% ipython --no-banner

In [1]: import numpy as np

In [2]: np.set_printoptions(precision=2, suppress=True, linewidth=100, floatmode="fixed")

In [3]: X = np.loadtxt("w.csv", delimiter=",")

In [4]: print(X.round(2) + 0)
[[-0.33  0.22 -0.17 -0.04 -0.41  0.26]
 [-0.38 -0.19  0.23 -0.13  0.56 -0.24]
 [-0.02  0.04 -0.35  0.19  0.34  0.18]
 [-0.42  0.30 -0.18  0.00 -0.13 -0.14]
 [-0.19  0.07  0.40 -0.40 -0.17 -0.01]
 [ 0.23 -0.33  0.16  0.05 -0.26 -0.58]
 [-0.14  0.41  0.39  0.59  0.28 -0.11]
 [-0.21  0.42 -0.14 -0.33  0.01 -0.38]
 [ 0.40  0.24 -0.09 -0.48  0.41  0.19]
 [-0.31 -0.39 -0.36  0.16  0.06  0.10]
 [-0.40 -0.37  0.24 -0.26  0.09  0.25]
 [ 0.07  0.08  0.46  0.09 -0.15  0.47]]

In [5]: # keeps lengths

In [6]: Ac = X - X.mean(axis=1)
Traceback (most recent call last):
  Cell In[6], line 1
    Ac = X - X.mean(axis=1)
ValueError: operands could not be broadcast together with shapes (12,6) (12,) 


In [7]: Ac = X - X.mean(axis=0)

In [8]: U, sigma, VT = np.linalg.svd(Ac, full_matrices=False)

In [9]: print(sigma ** 2 / (sigma ** 2).sum())
[0.18 0.18 0.18 0.18 0.18 0.12]

In [10]: print(VT[0] * np.sign(VT[0, np.abs(VT[0]).argmax()]))
[-0.00 -0.02  0.66  0.67 -0.01 -0.33]

In [11]: print(np.abs(U[:, 0]).argmax())
6

In [12]: print((np.sign(U[:, 0]) == np.sign(U[0, 0])).astype(int))
[1 0 1 1 0 0 0 1 1 1 1 0]

In [13]: print(np.linalg.matrix_rank(Ac))
6

In [14]: print(np.round(Ac.mean(axis=0), 2) + 0)
[0.00 0.00 0.00 0.00 0.00 0.00]
